>>> import numpy as np
>>> np.set_printoptions(precision=2, suppress=True, linewidth=200)
>>> mat = np.load("sample3.npy")
>>> mat
array([[ -1.3,   4.5,  -0.8,  -0.3,   0.7,   1.6,  -0.7,  -1.2,   0.2],
       [  1. ,   4.5,  -0.3,  -2. ,  -0.2,  -0.1,   1.8,   0.3,  -1.1],
       [ -0.2,   8.5,  -1.9,   1.3,  -1.4,  -1.2,   0.1,  -1.1,  -1. ],
       [ -0.1,  -9. ,  -0.6,   0.7,   0.1,   0.1,  -0.4,   0.7,  -0.5],
       [  0. ,  -5.5,   0.6,   0.1,  -0.1,  -0.1,   1.1,   0.8,  -0.4],
       [ -1.1, -10.5,  -0.6,   0.7,  -0.5,  -0.7,   1.8,   0.1,   1.3],
       [  0.6,  -1.5,   0.4,  -0.7,   0.9,   0.2,   1. ,   1.5,   1.9],
       [  0.4,   9. ,   0.6,  -1.2,  -1.8,  -0.4,   0.8,   0.3,   1.1],
       [ -1.1,   2.5,   1.7,  -0.7,   0. ,  -1.4,  -1.1,   1.4,   0.3]])
>>> np.linalg.determinant(mat)
Traceback (most recent call last):
  File "<python-input-4>", line 1, in <module>
    np.linalg.determinant(mat)
    ^^^^^^^^^^^^^^^^^^^^^
AttributeError: module 'numpy.linalg' has no attribute 'determinant'
>>> round(np.abs(np.linalg.eigvals(mat)).max(), 2)
np.float64(7.57)
>>> np.allclose(mat @ mat.T, mat.T @ mat)
False
>>> np.sort(np.abs(np.linalg.eigvals(mat)))
array([1.12, 1.12, 2.06, 2.06, 2.82, 2.82, 4.08, 4.08, 7.57])
>>> round(float(np.linalg.det(mat)), 2)
5342.29
>>> assert mat == mat.T
Traceback (most recent call last):
  File "<python-input-9>", line 1, in <module>
    assert mat == mat.T
           ^^^^^^^^^^^^
ValueError: The truth value of an array with more than one element is ambiguous. Use a.any() or a.all()
>>> np.trace(mat)
np.float64(2.8)
>>> def softmax(z):
...     e = np.exp(z - z.max(axis=-1, keepdims=True))
...     return e / e.sum(axis=-1, keepdims=True)
... 
>>> print(np.round(softmax(10 * mat[4]), 2) + 0)
[0.   0.   0.01 0.   0.   0.   0.95 0.05 0.  ]
>>> scores = mat @ mat.T / np.sqrt(9)
>>> softmax(scores)[4] @ mat
array([ -1.06, -10.44,  -0.6 ,   0.7 ,  -0.48,  -0.67,   1.71,   0.12,   1.23])
>>> r0, r1 = mat[2], mat[3]
>>> r0 @ r0
np.float64(83.21)
>>> p = (r0 @ r1) / (r0 @ r0) * r0
>>> round((r1 - p) @ r0, 2)
np.float64(0.0)
>>> r0 = np.array([-2, 1, -2, 2, -1, -1, 1, -2, -1])
>>> out = mat + np.outer(r0, np.eye(9)[3])
>>> np.round(np.linalg.det(out) / np.linalg.det(mat), 2), np.round(1 + np.linalg.solve(mat, r0)[3], 2)
(np.float64(-0.4), np.float64(-0.4))
>>> np.linalg.matrix_rank(out - mat)
np.int64(1)
